>>> import numpy as np
>>> from numpy import linalg as LA
>>> np.set_printoptions(precision=2, suppress=True, linewidth=120)
>>> data = np.load("a.npy")
>>> data
array([[ 4.,  0.,  2.,  0.],
       [ 3.,  0.,  5.,  0.],
       [ 1.,  2.,  1.,  0.],
       [ 0.,  0.,  0., -1.]])
>>> # 2 groups of indices that never mix
>>> other = data / np.sqrt((data ** 2).mean(axis=1, keepdims=True))
>>> LA.matrix_rank(other) == LA.matrix_rank(data)
np.True_
>>> (LA.matrix_power((data != 0) + (data.T != 0) + np.eye(4), 4) > 0).astype(int)
array([[1, 1, 1, 0],
       [1, 1, 1, 0],
       [1, 1, 1, 0],
       [0, 0, 0, 1]])
>>> (data != 0).astype(int)
array([[1, 0, 1, 0],
       [1, 0, 1, 0],
       [1, 1, 1, 0],
       [0, 0, 0, 1]])
>>> np.round(LA.det(data), 2)
np.float64(28.0)
>>> np.sort(LA.eigvals(data).real)
array([-2.53, -1.  ,  2.  ,  5.53])
>>> np.flatnonzero(LA.matrix_power((data != 0) + (data.T != 0) + np.eye(4), 4)[1])
array([0, 1, 2])
>>> np.kron(np.eye(2, dtype=int), data)
array([[ 4.,  0.,  2.,  0.,  0.,  0.,  0.,  0.],
       [ 3.,  0.,  5.,  0.,  0.,  0.,  0.,  0.],
       [ 1.,  2.,  1.,  0.,  0.,  0.,  0.,  0.],
       [ 0.,  0.,  0., -1.,  0.,  0.,  0., -0.],
       [ 0.,  0.,  0.,  0.,  4.,  0.,  2.,  0.],
       [ 0.,  0.,  0.,  0.,  3.,  0.,  5.,  0.],
       [ 0.,  0.,  0.,  0.,  1.,  2.,  1.,  0.],
       [ 0.,  0.,  0., -0.,  0.,  0.,  0., -1.]])
>>> round(LA.det(data[::-1]), 2)
np.float64(28.0)
>>> np.round(LA.det(2 * data), 2), round(float(LA.det(data)), 2)
(np.float64(448.0), 28.0)
>>> LA.eigvals(data)
array([ 5.53,  2.  , -2.53, -1.  ])
>>> np.round(LA.eigvals(data).sum().real, 2)
np.float64(4.0)
>>> np.poly(data)
array([  1.,  -4., -13.,  20.,  28.])
>>> other = np.array([[-3, 0, 3], [3, -2, -3], [-1, 1, -2], [-2, -1, 0]])
>>> np.einsum("ik,kj->ij", data, other)
array([[-14.,   2.,   8.],
       [-14.,   5.,  -1.],
       [  2.,  -3.,  -5.],
       [  2.,   1.,   0.]])
>>> LA.matrix_rank(np.vstack([data, other.T]))
np.int64(4)
>>> np.einsum("ik,kj->ji", data, other)
array([[-14., -14.,   2.,   2.],
       [  2.,   5.,  -3.,   1.],
       [  8.,  -1.,  -5.,   0.]])
>>> np.vstack([data, other.T]).shape
(7, 4)
>>> other.T @ data.T
array([[-14., -14.,   2.,   2.],
       [  2.,   5.,  -3.,   1.],
       [  8.,  -1.,  -5.,   0.]])
>>> other @ data
Traceback (most recent call last):
  File "<python-input-25>", line 1, in <module>
    other @ data
    ~~~~~~^~~~~~
ValueError: matmul: Input operand 1 has a mismatch in its core dimension 0, with gufunc signature (n?,k),(k,m?)->(n?,m?) (size 4 is different from 3)
>>> J = np.array([[5, 0, 1], [2, 2, 0], [1, 3, 2], [0, 1, 2]])
>>> J[-1] = J[0] + -2 * J[1]
>>> J
array([[ 5,  0,  1],
       [ 2,  2,  0],
       [ 1,  3,  2],
       [ 1, -4,  1]])
>>> vec = np.array([-1, -2, 0])
>>> y = J @ vec
>>> y
array([-5, -6, -7,  7])
>>> rng = np.random.default_rng(65)
>>> y = y + 0.05 * rng.normal(size=4)
>>> y
array([-5.06, -5.99, -6.94,  6.92])
>>> c, *_ = LA.lstsq(J, y)
>>> [round(float(LA.norm(LA.solve(J.T @ J + lam * np.eye(3), J.T @ y))), 2) for lam in (0, 1, 10, 100)]
[2.23, 2.15, 1.68, 0.54]
>>> c
array([-1.01, -1.98,  0.01])
>>> hat = J @ LA.solve(J.T @ J, J.T)
>>> np.allclose(hat @ hat, hat)
True
>>> LA.matrix_rank(np.eye(4) - hat)
np.int64(1)
>>> other = J[0, 0] * J[1:] - np.outer(J[1:, 0], J[0])
>>> other
array([[  0,  10,  -2],
       [  0,  15,   9],
       [  0, -20,   4]])
>>> J[:, 0] / J[0, 0]
array([1. , 0.4, 0.2, 0.2])
>>> F = np.load("arr.npy")
>>> F
array([[ 1.  ,  0.01, -0.05],
       [ 0.01,  0.96,  0.19],
       [-0.05,  0.19,  0.04]])
>>> # projection: eigenvalues are 0 or 1
>>> w, V = LA.eigh(F)
>>> LA.eigvalsh(F + 2 * np.eye(3))
array([2., 3., 3.])
>>> np.round(w.sum(), 2), round(float(np.trace(F)), 2)
(np.float64(2.0), 2.0)
>>> w.round(2) + 0
array([0., 1., 1.])
>>> np.round(V.T @ F @ V, 2) + 0
array([[0., 0., 0.],
       [0., 1., 0.],
       [0., 0., 1.]])
>>> np.round(LA.svd(F, compute_uv=False), 2) + 0
array([1., 1., 0.])
>>> E = np.loadtxt("case16.csv", delimiter=",")
>>> E
array([[ 2.9 , -0.72, -1.61],
       [-0.72,  4.58, -0.09],
       [-1.61, -0.09,  2.52]])
>>> # symmetric, so the eigenvalues are real
>>> other = LA.inv(E)
>>> round(float(LA.cond(E)), 2)
4.98
>>> round(LA.slogdet(E)[0], 2)
np.float64(1.0)
>>> other
array([[0.57, 0.1 , 0.37],
       [0.1 , 0.24, 0.07],
       [0.37, 0.07, 0.64]])
>>> (np.abs(other) > 1e-9).astype(int)
array([[1, 1, 1],
       [1, 1, 1],
       [1, 1, 1]])
>>> def softmax(z):
...     e = np.exp(z - z.max(axis=-1, keepdims=True))
...     return e / e.sum(axis=-1, keepdims=True)
... 
>>> softmax(other[2] + 4)
array([0.33, 0.24, 0.43])
>>> np.round(softmax(10 * other[2]), 2) + 0
array([0.07, 0.  , 0.93])
>>> scores = other @ other.T / np.sqrt(3)
>>> softmax(scores).round(6).argmax(axis=1)
array([0, 0, 2])
>>> softmax(scores)[2] @ other
array([0.36, 0.13, 0.38])
>>> softmax(scores + np.triu(np.full(scores.shape, -np.inf), 1))
array([[1.  , 0.  , 0.  ],
       [0.51, 0.49, 0.  ],
       [0.35, 0.28, 0.37]])
>>> vec = np.ones(3)
>>> for _ in range(7):
...     vec = E @ vec
...     vec /= LA.norm(vec)
...     print(round(vec @ E @ vec, 2))
... 
4.11
4.76
4.85
4.9
4.93
4.96
4.97
>>> vec
array([-0.41,  0.89,  0.19])
